In [1]: import numpy as np

In [2]: import numpy.linalg as la

In [3]: np.set_printoptions(precision=1, suppress=True, linewidth=140, legacy="1.25")

In [4]: rnd = lambda a: np.round(a, 1) + 0

In [5]: m1 = np.load("block11.npy")

In [6]: m1
Out[6]: 
array([[  5,   6,   7,   8,   9,  10,  11,  12,  13,  14,  15,  16,  17,  18,  19,  20],
       [ 21,  22,  23,  24,  25,  26,  27,  28,  29,  30,  31,  32,  33,  34,  35,  36],
       [ 37,  38,  39,  40,  41,  42,  43,  44,  45,  46,  47,  48,  49,  50,  51,  52],
       [ 53,  54,  55,  56,  57,  58,  59,  60,  61,  62,  63,  64,  65,  66,  67,  68],
       [ 69,  70,  71,  72,  73,  74,  75,  76,  77,  78,  79,  80,  81,  82,  83,  84],
       [ 85,  86,  87,  88,  89,  90,  91,  92,  93,  94,  95,  96,  97,  98,  99, 100],
       [101, 102, 103, 104, 105, 106, 107, 108, 109, 110, 111, 112, 113, 114, 115, 116],
       [117, 118, 119, 120, 121, 122, 123, 124, 125, 126, 127, 128, 129, 130, 131, 132],
       [133, 134, 135, 136, 137, 138, 139, 140, 141, 142, 143, 144, 145, 146, 147, 148],
       [149, 150, 151, 152, 153, 154, 155, 156, 157, 158, 159, 160, 161, 162, 163, 164]])

In [7]: la.lstsq(m1[:-1].T, m1[-1])[2]
Out[7]: 2

In [8]: rnd(np.trace(la.pinv(m1) @ m1))
Out[8]: 2.0

In [9]: print(np.abs(np.diag(la.qr(m1)[1])) > 1e-9)
[ True  True False False False False False False False False]

In [10]: print(np.unique(m1.round(6), axis=0).shape)
(10, 16)

In [11]: np.allclose(m1[:-1].T @ la.lstsq(m1[:-1].T, m1[-1])[0], m1[-1])
Out[11]: True

In [12]: r = la.matrix_rank(m1)

In [13]: r
Out[13]: 2

In [14]: null = la.svd(m1)[2][r:].T

In [15]: [int(la.matrix_rank(np.delete(m1, i, axis=0))) for i in range(10)]
Out[15]: [2, 2, 2, 2, 2, 2, 2, 2, 2, 2]

In [16]: la.matrix_rank(m1.T @ m1), la.matrix_rank(m1 @ m1.T)
Out[16]: (2, 2)

In [17]: print([int(la.matrix_rank(m1[:, :j + 1])) for j in range(16)])
[1, 2, 2, 2, 2, 2, 2, 2, 2, 2, 2, 2, 2, 2, 2, 2]

In [18]: r0 = np.array([2, -4, 3])

In [19]: np.cross(m1[7, :3], m1[8, :3])
Out[19]: array([-16,  32, -16])

In [20]: print(rnd(la.norm(m1, 2)))
1217.8

In [21]: rnd(la.norm(m1, 1)), rnd(la.norm(m1, np.inf))
Out[21]: (920.0, 2504.0)

In [22]: print(rnd(la.norm(m1[6] - m1[8])))
128.0

In [23]: rnd(la.norm(m1, axis=1))
Out[23]: array([ 53.3, 115.5, 179. , 242.7, 306.6, 370.5, 434.4, 498.3, 562.3, 626.3])

In [24]: left, sigma, VT = la.svd(m1)

In [25]: rnd(sigma)
Out[25]: array([1217.8,   27.8,    0. ,    0. ,    0. ,    0. ,    0. ,    0. ,    0. ,    0. ])

In [26]: print(np.argmax(sigma[:-1] / (sigma[1:] + 1e-6)) + 1)
2

In [27]: A2 = left[:, :2] @ np.diag(sigma[:2]) @ VT[:2]

In [28]: print(la.matrix_rank(A2))
2

In [29]: la.matrix_rank(m1, rtol=0.05)
Out[29]: 1

In [30]: rnd(np.abs(m1 - A2).max())
Out[30]: 0.0

In [31]: rnd(la.norm(m1 - A2) / la.norm(m1))
Out[31]: 0.0

In [32]: X = np.load("layer18.npy")

In [33]: print(X)
[[ -5.7  20.   26.7 -17.4  -2.2  -4.1  -1.8]
 [-14.3   6.8   2.9   1.8   9.2   4.9   1.2]
 [-15.1  11.5   7.1  -6.    1.6   4.   -6.5]
 [-40.1  30.   12.3 -16.6  -0.7  14.1 -30.9]
 [  7.6  13.2  23.9 -20.1 -11.3  -9.2  -2.9]
 [ -2.5   5.4  -1.4 -15.1 -18.7  -2.2 -19.8]
 [ 23.5 -32.4 -28.6  31.1  12.6   1.3  20.6]
 [  4.3  -0.3  11.1   3.3  11.6  -8.3  27.1]
 [-15.5  16.8  11.  -14.3  -5.1   2.9 -14.6]
 [ 33.8 -11.9   4.1 -10.4 -18.1 -28.7  27.9]
 [  2.6  -0.9  -6.  -12.2 -16.8 -19.5  14. ]]

In [34]: left, sigma, VT = la.svd(X)

In [35]: np.argmax(sigma[:-1] / (sigma[1:] + 1e-6)) + 1
Out[35]: 4

In [36]: rnd(sigma)
Out[36]: array([109.7,  71.8,  41.3,  23.1,   1.2,   0.6,   0.4])

In [37]: A2 = left[:, :4] @ np.diag(sigma[:4]) @ VT[:4]

In [38]: rnd(la.norm(X - A2) / la.norm(X))
Out[38]: 0.0

In [39]: rnd(la.norm(X - A2, 2)), rnd(sigma[4])
Out[39]: (1.2, 1.2)

In [40]: rng = np.random.default_rng(38)

In [41]: A2 = X + rng.integers(-2, 3, (11, 4)) @ rng.integers(-2, 3, (4, 7))

In [42]: rnd(A2)
Out[42]: 
array([[ -1.7,  19. ,  27.7, -15.4,  -0.2,  -2.1,  -2.8],
       [-15.3,   7.8,   2.9,   2.8,   9.2,   6.9,   1.2],
       [ -7.1,  11.5,   9.1,  -2. ,   7.6,   6. , -10.5],
       [-41.1,  31. ,  13.3, -15.6,   2.3,  11.1, -30.9],
       [  4.6,  14.2,  22.9, -23.1, -12.3, -14.2,  -2.9],
       [  2.5,   4.4,  -2.4, -17.1, -19.7,  -2.2, -22.8],
       [ 19.5, -28.4, -31.6,  26.1,   9.6,  -2.7,  17.6],
       [  7.3,  -0.3,  10.1,   3.3,   9.6,  -3.3,  25.1],
       [-12.5,  14.8,  12. , -11.3,  -5.1,   8.9, -13.6],
       [ 28.8,  -7.9,  -0.9, -17.4, -26.1, -28.7,  24.9],
       [  0.6,   2.1,  -9. , -16.2, -20.8, -19.5,  11. ]])

In [43]: la.matrix_rank(A2 - X, tol=1e-8)
Out[43]: 4

In [44]: rnd(np.abs(A2 - X).sum(axis=1))
Out[44]: array([13.,  5., 26., 10., 14., 13., 26., 13., 16., 32., 19.])

In [45]: rnd(A2 - X)
Out[45]: 
array([[ 4., -1.,  1.,  2.,  2.,  2., -1.],
       [-1.,  1.,  0.,  1.,  0.,  2.,  0.],
       [ 8.,  0.,  2.,  4.,  6.,  2., -4.],
       [-1.,  1.,  1.,  1.,  3., -3.,  0.],
       [-3.,  1., -1., -3., -1., -5.,  0.],
       [ 5., -1., -1., -2., -1.,  0., -3.],
       [-4.,  4., -3., -5., -3., -4., -3.],
       [ 3.,  0., -1.,  0., -2.,  5., -2.],
       [ 3., -2.,  1.,  3.,  0.,  6.,  1.],
       [-5.,  4., -5., -7., -8.,  0., -3.],
       [-2.,  3., -3., -4., -4.,  0., -3.]])

In [46]: rnd(la.svd(A2 - X, compute_uv=False))
Out[46]: array([22.1, 12.1,  9.2,  4.6,  0. ,  0. ,  0. ])

In [47]: A = np.load("m.npy")

In [48]: print(A)
[[ 2  3  4  0 -1 -2  1 -2  5  3  4 -5  1]
 [ 0  5  4  5 -3  0 -1  1 -5  1  1 -4  1]
 [ 0  0  4 -1  2 -4 -3 -4 -3 -1 -4 -5 -1]
 [ 0  0  0 -1 -4 -2 -5  4  0 -1 -2  1 -4]
 [ 0  0  0  0  4 -1 -3  3  4  0 -3 -3  0]
 [ 0  0  0  0  0  2  1  4 -3 -5 -3  2 -2]
 [ 0  0  0  0  0  0  0 -3 -1 -2  2  5 -1]
 [ 0  0  0  0  0  0  0 -4  5 -2  4  2 -5]
 [ 0  0  0  0  0  0  0  0  4  1  5  4 -3]
 [ 0  0  0  0  0  0  0  0  0 -4  5 -1 -4]
 [ 0  0  0  0  0  0  0  0  0  0  2 -4  2]
 [ 0  0  0  0  0  0  0  0  0  0  0  4  4]
 [ 0  0  0  0  0  0  0  0  0  0  0  0 -2]]

In [49]: # rows and columns are dependent

In [50]: print(rnd(A.mean(axis=0)))
[ 0.2  0.6  0.9  0.2 -0.2 -0.5 -0.8 -0.1  0.5 -0.8  0.8 -0.3 -1.1]

In [51]: A[13]
---------------------------------------------------------------------------
IndexError                                Traceback (most recent call last)
Cell In[51], line 1
----> 1 A[13]

IndexError: index 13 is out of bounds for axis 0 with size 13

In [52]: la.matrix_rank(A)
Out[52]: 12

In [53]: A[:, 13]
---------------------------------------------------------------------------
IndexError                                Traceback (most recent call last)
Cell In[53], line 1
----> 1 A[:, 13]

IndexError: index 13 is out of bounds for axis 1 with size 13
